$ python -q
>>> import numpy as np
>>> np.set_printoptions(precision=3, suppress=True, linewidth=200, legacy="1.25")
>>> F = np.load("run14.npy")
>>> F
array([[  5.179,   4.898, -18.687],
       [ -4.944,  14.819,  12.488],
       [-13.704,   4.66 ,  13.801],
       [ -8.656,   5.246, -17.25 ],
       [ 15.06 ,  -7.299, -10.95 ],
       [ -2.229,  14.247,  13.859],
       [ 18.813,  -6.675,   1.232],
       [  0.726,  10.513,  16.998],
       [ 14.818,  12.111,   5.809],
       [ -9.807,  17.097,   3.395],
       [-18.974,  -6.077,   1.751],
       [ 14.047,   7.418,  12.151],
       [  1.835, -13.848,  14.313],
       [ 17.752,   4.73 ,   7.906],
       [ 10.774,   0.4  , -16.845],
       [ -6.944, -11.609, -14.731],
       [ 16.461,  -9.673,   5.955],
       [  0.988,   1.041, -19.948],
       [-16.182,  -1.899, -11.598],
       [ 15.319,  -4.231, -12.142],
       [ 17.383,  -4.523,  -8.796],
       [ 17.161,  -7.339,  -7.188],
       [ -2.568,  19.797,  -1.217],
       [  4.593,  -8.434, -17.543],
       [ -0.329,  -3.219,  19.737],
       [ 19.733,  -0.945,  -3.115],
       [  5.674,   5.441, -18.39 ],
       [ 17.971,  -4.98 ,   7.228],
       [ 13.346,   1.847, -14.781],
       [ 14.819, -13.428,  -0.306]])
>>> x = np.array([2, 1, 0])
>>> target = F @ x
>>> np.round(np.linalg.solve(F.T @ F, F.T @ target), 3) + 0
array([2., 1., 0.])
>>> print(np.round(np.linalg.lstsq(F, target)[0], 3) + 0)
[2. 1. 0.]
>>> np.round(np.linalg.pinv(F) @ F, 3) + 0
array([[1., 0., 0.],
       [0., 1., 0.],
       [0., 0., 1.]])
>>> rng = np.random.default_rng(175630)
>>> target = target + 0.05 * rng.normal(size=30)
>>> target
array([ 15.222,   4.787, -22.813, -12.066,  22.812,   9.789,  30.957,  11.939,  41.79 ,  -2.598, -44.035,  35.505, -10.235,  40.13 ,  21.967, -25.492,  23.274,   3.018, -34.202,  26.371,  30.302,
        26.937,  14.695,   0.729,  -3.887,  38.564,  16.797,  31.014,  28.445,  16.247])
>>> coef, *_ = np.linalg.lstsq(F, target)
>>> coef
array([ 2.   ,  0.999, -0.001])
>>> print(coef.round())
[ 2.  1. -0.]
>>> print(np.round(F.T @ (target - F @ coef), 3) + 0)
[0. 0. 0.]
>>> out = np.c_[F[:, :2] @ np.array([[-4, -4], [-4, 2]]), np.array([1, 0, 2, 0, -2, -1, -2, 2, 2, -1, 0, 1, 2, -2, -2, -1, -2, -1, -2, 1, 0, -2, -1, 1, 2, -1, 1, 1, -1, -2])]
>>> out
array([[ -40.308,  -10.92 ,    1.   ],
       [ -39.5  ,   49.414,    0.   ],
       [  36.176,   64.136,    2.   ],
       [  13.64 ,   45.116,    0.   ],
       [ -31.044,  -74.838,   -2.   ],
       [ -48.072,   37.41 ,   -1.   ],
       [ -48.552,  -88.602,   -2.   ],
       [ -44.956,   18.122,    2.   ],
       [-107.716,  -35.05 ,    2.   ],
       [ -29.16 ,   73.422,   -1.   ],
       [ 100.204,   63.742,    0.   ],
       [ -85.86 ,  -41.352,    1.   ],
       [  48.052,  -35.036,    2.   ],
       [ -89.928,  -61.548,   -2.   ],
       [ -44.696,  -42.296,   -2.   ],
       [  74.212,    4.558,   -1.   ],
       [ -27.152,  -85.19 ,   -2.   ],
       [  -8.116,   -1.87 ,   -1.   ],
       [  72.324,   60.93 ,   -2.   ],
       [ -44.352,  -69.738,    1.   ],
       [ -51.44 ,  -78.578,    0.   ],
       [ -39.288,  -83.322,   -2.   ],
       [ -68.916,   49.866,   -1.   ],
       [  15.364,  -35.24 ,    1.   ],
       [  14.192,   -5.122,    2.   ],
       [ -75.152,  -80.822,   -1.   ],
       [ -44.46 ,  -11.814,    1.   ],
       [ -51.964,  -81.844,    1.   ],
       [ -60.772,  -49.69 ,   -1.   ],
       [  -5.564,  -86.132,   -2.   ]])
>>> print(np.round(np.linalg.lstsq(F, out[:, 0])[0], 3) + 0)
[-4. -4.  0.]
>>> np.linalg.norm(np.linalg.qr(F)[0].T @ out, axis=0) ** 2 / ((out ** 2).sum(axis=0) + 1e-12)
array([1.   , 1.   , 0.162])
>>> np.linalg.matrix_rank(np.c_[F, out])
4
>>> cen = out - out.mean(axis=0)
>>> U, sig, VT = np.linalg.svd(cen, full_matrices=False)
>>> np.abs(U[:, 0]).argmax()
10
>>> np.abs(VT[0]).argmax()
1
>>> np.linalg.matrix_rank(cen)
3
>>> print(np.searchsorted(np.cumsum(sig ** 2) / (sig ** 2).sum(), 0.9) + 1)
2
>>> sig
array([343.515, 209.691,   7.758])
>>> out = np.array([[-1, -2, -2, 2], [2, -2, 2, 0]])
>>> M = out.T @ out
>>> M
array([[ 5, -2,  6, -2],
       [-2,  8,  0, -4],
       [ 6,  0,  8, -4],
       [-2, -4, -4,  4]])
>>> U, sig, VT = np.linalg.svd(M)
>>> vecs = VT[:(sig > 1e-8).sum()]
>>> x = M[2] + -2 * M[1] + rng.integers(2) * np.eye(4)[0]
>>> print(x)
[ 10. -16.   8.   4.]
>>> vecs.T @ vecs
array([[ 0.368, -0.211,  0.421, -0.105],
       [-0.211,  0.763, -0.026, -0.368],
       [ 0.421, -0.026,  0.553, -0.263],
       [-0.105, -0.368, -0.263,  0.316]])
>>> np.diag(vecs.T @ vecs)
array([0.368, 0.763, 0.553, 0.316])
>>> x = np.array([6, 4, -9, -3])
>>> a = np.maximum(M @ x, 0)
>>> M.T @ a
array([ -64,  256,    0, -128])
>>> M * (a > 1e-9)[:, None]
array([[ 0,  0,  0,  0],
       [-2,  8,  0, -4],
       [ 0,  0,  0,  0],
       [ 0,  0,  0,  0]])
>>> a
array([ 0, 32,  0,  0])
>>> print(np.maximum(M @ (3 * x), 0))
[ 0 96  0  0]
>>> print(np.maximum(M @ x, 0) - np.maximum(-M @ x, 0))
[-26  32 -24  -4]
>>> A = np.load("m.npy")
>>> A
array([[1, 0, 0],
       [0, 1, 0],
       [0, 0, 1]])
>>> Lm = np.linalg.cholesky(A)
>>> np.linalg.eigvalsh(A).min() > 0
True
>>> np.diag(Lm) ** 2
array([1., 1., 1.])
>>> Lm
array([[1., 0., 0.],
       [0., 1., 0.],
       [0., 0., 1.]])
>>> Lm @ Lm.T
array([[1., 0., 0.],
       [0., 1., 0.],
       [0., 0., 1.]])
>>> x = np.array([3, 3, 0])
>>> A.T @ (A @ x)
array([3, 3, 0])
>>> 3 - np.linalg.matrix_rank(A - np.eye(3), tol=1e-8)
3
>>> vals, vecs = np.linalg.eigh(A)
>>> x = np.array([3, 2, 3])
>>> np.linalg.eigvalsh(A[1:, 1:])
array([1., 1.])
>>> print(vecs * np.maximum(vals, 0) @ vecs.T)
[[1. 0. 0.]
 [0. 1. 0.]
 [0. 0. 1.]]
>>> vecs * np.abs(vals) @ vecs.T
array([[1., 0., 0.],
       [0., 1., 0.],
       [0., 0., 1.]])
>>> print(np.abs(A).sum(axis=1).max(), np.abs(vals).max())
1 1.0
>>> x = np.array([0, 1, 1])
>>> np.eye(3) - A
array([[0., 0., 0.],
       [0., 0., 0.],
       [0., 0., 0.]])
>>> A @ A @ x
array([0, 1, 1])
>>> round(np.linalg.norm(A), 3)
1.732
>>> A.sum(axis=0)
array([1, 1, 1])
>>> A - A[0]
array([[ 0,  0,  0],
       [-1,  1,  0],
       [-1,  0,  1]])
>>> np.unravel_index(np.abs(A).argmax(), A.shape)
(0, 0)
>>> np.count_nonzero(A)
3
>>> E = np.loadtxt("dump.csv", delimiter=",")
>>> print(E)
[[ 5.954  0.015  5.98 ]
 [-3.052  0.071 -3.095]
 [-5.968  0.08  -6.01 ]
 [-2.983 -0.081 -2.972]]
>>> np.linalg.norm(E, axis=1)
array([8.439, 4.347, 8.47 , 4.212])
>>> round(np.linalg.norm(E[2] - E[0]), 3)
16.909
>>> print(round(E[2] @ E[0], 3))
-71.472
>>> np.round(np.linalg.norm(E[2], 1), 3), np.round(np.linalg.norm(E[2], np.inf), 3)
(12.058, 6.01)
>>> print(np.linalg.norm(E, axis=1).argmax())
2
>>> np.linalg.norm(E, axis=0)
array([9.449, 0.135, 9.502])
>>> print([round(float(x), 3) for x in np.linalg.svd(E, compute_uv=False)[:3]])
[13.4, 0.132, 0.009]
>>> np.linalg.cond(E) > 100
True
>>> np.argsort(-np.linalg.norm(E, axis=0).round(6), kind="stable")[:3]
array([2, 0, 1])
>>> out = np.array([[-1, 1, -2], [1, -3, -3], [2, 1, 3]])
>>> print(np.einsum("ij->j", E))
[-6.049  0.085 -6.097]
>>> np.einsum("ik,kj->ji", E, out)
array([[  6.021,  -3.067,  -5.972,  -3.042],
       [ 11.889,  -6.36 , -12.218,  -5.712],
       [  5.987,  -3.394,  -6.334,  -2.707]])
>>> np.linalg.matrix_rank(np.vstack([E, out.T]))
3
>>> np.vstack([E, out.T]).shape
(7, 3)
>>> E @ out
array([[  6.021,  11.889,   5.987],
       [ -3.067,  -6.36 ,  -3.394],
       [ -5.972, -12.218,  -6.334],
       [ -3.042,  -5.712,  -2.707]])
>>> r0, v = E[2], E[3]
>>> round(r0 @ r0, 3)
71.744
>>> round(r0 @ v, 3)
35.658
>>> p = (r0 @ v) / (r0 @ r0) * r0
>>> p
array([-2.966,  0.04 , -2.987])
>>> round(float(np.linalg.norm(r0 + v) ** 2 + np.linalg.norm(r0 - v) ** 2), 3)
178.962
